% ipython --no-banner

In [1]: import numpy as np

In [2]: from numpy import linalg as LA

In [3]: np.set_printoptions(precision=2, suppress=True, linewidth=140)

In [4]: F = np.load("x.npy")

In [5]: F
Out[5]: 
array([[ 0, -1, -1,  0,  1,  0, -1, -2,  0],
       [ 1,  0,  1,  1,  2,  0, -1,  2,  2],
       [ 1, -1,  0,  1,  1,  0, -1,  3, -1],
       [ 0, -1, -1,  0, -2,  3, -1, -1, -2],
       [-1, -2, -1,  2,  0, -1, -3, -2,  2],
       [ 0,  0,  0, -3,  1,  0,  0,  1,  0],
       [ 1,  1,  1,  1,  3,  0,  0, -1,  1],
       [ 2, -2, -3,  1,  2, -1,  1,  0,  3],
       [ 0, -2,  1,  2, -2,  0, -1, -3,  0]])

In [6]: rng = np.random.default_rng(50416)

In [7]: z = rng.permutation(9)

In [8]: z
Out[8]: array([1, 6, 7, 4, 5, 2, 3, 0, 8])

In [9]: A2 = F[z][:, z]

In [10]: A2
Out[10]: 
array([[ 0, -1,  2,  2,  0,  1,  1,  1,  2],
       [ 1,  0, -1,  3,  0,  1,  1,  1,  1],
       [-2,  1,  0,  2, -1, -3,  1,  2,  3],
       [-2, -3, -2,  0, -1, -1,  2, -1,  2],
       [ 0,  0,  1,  1,  0,  0, -3,  0,  0],
       [-1, -1,  3,  1,  0,  0,  1,  1, -1],
       [-1, -1, -1, -2,  3, -1,  0,  0, -2],
       [-1, -1, -2,  1,  0, -1,  0,  0,  0],
       [-2, -1, -3, -2,  0,  1,  2,  0,  0]])

In [11]: round(LA.det(A2), 2), round(LA.det(F[z]), 2)
Out[11]: (np.float64(0.0), np.float64(-0.0))

In [12]: A2 = F / LA.norm(F, axis=1, keepdims=True)

In [13]: gram = A2 @ A2.T

In [14]: np.round(np.degrees(np.arccos(np.clip(gram[4, 1], -1, 1))), 2)
Out[14]: np.float64(81.85)

In [15]: gram[4]
Out[15]: array([ 0.67,  0.14, -0.1 ,  0.04,  1.  , -0.46,  0.1 ,  0.36,  0.63])

In [16]: x0 = np.array([1, 1, 3, 1, 1, -1, 3, -1, -2])

In [17]: h1 = np.maximum(F @ x0, 0)

In [18]: h1
Out[18]: array([0, 0, 0, 0, 0, 0, 8, 0, 1])

In [19]: np.maximum(F @ x0, 0) - np.maximum(-F @ x0, 0)
Out[19]: array([ -4,  -2,  -2,  -7, -14,  -3,   8,  -8,   1])

In [20]: F * (h1 > 1e-9)[:, None]
Out[20]: 
array([[ 0,  0,  0,  0,  0,  0,  0,  0,  0],
       [ 0,  0,  0,  0,  0,  0,  0,  0,  0],
       [ 0,  0,  0,  0,  0,  0,  0,  0,  0],
       [ 0,  0,  0,  0,  0,  0,  0,  0,  0],
       [ 0,  0,  0,  0,  0,  0,  0,  0,  0],
       [ 0,  0,  0,  0,  0,  0,  0,  0,  0],
       [ 1,  1,  1,  1,  3,  0,  0, -1,  1],
       [ 0,  0,  0,  0,  0,  0,  0,  0,  0],
       [ 0, -2,  1,  2, -2,  0, -1, -3,  0]])

In [21]: np.tanh(F @ x0)
Out[21]: array([-1.  , -0.96, -0.96, -1.  , -1.  , -1.  ,  1.  , -1.  ,  0.76])

In [22]: np.maximum(F @ (3 * x0), 0)
Out[22]: array([ 0,  0,  0,  0,  0,  0, 24,  0,  3])

In [23]: np.flatnonzero(h1 > 1e-9)
Out[23]: array([6, 8])
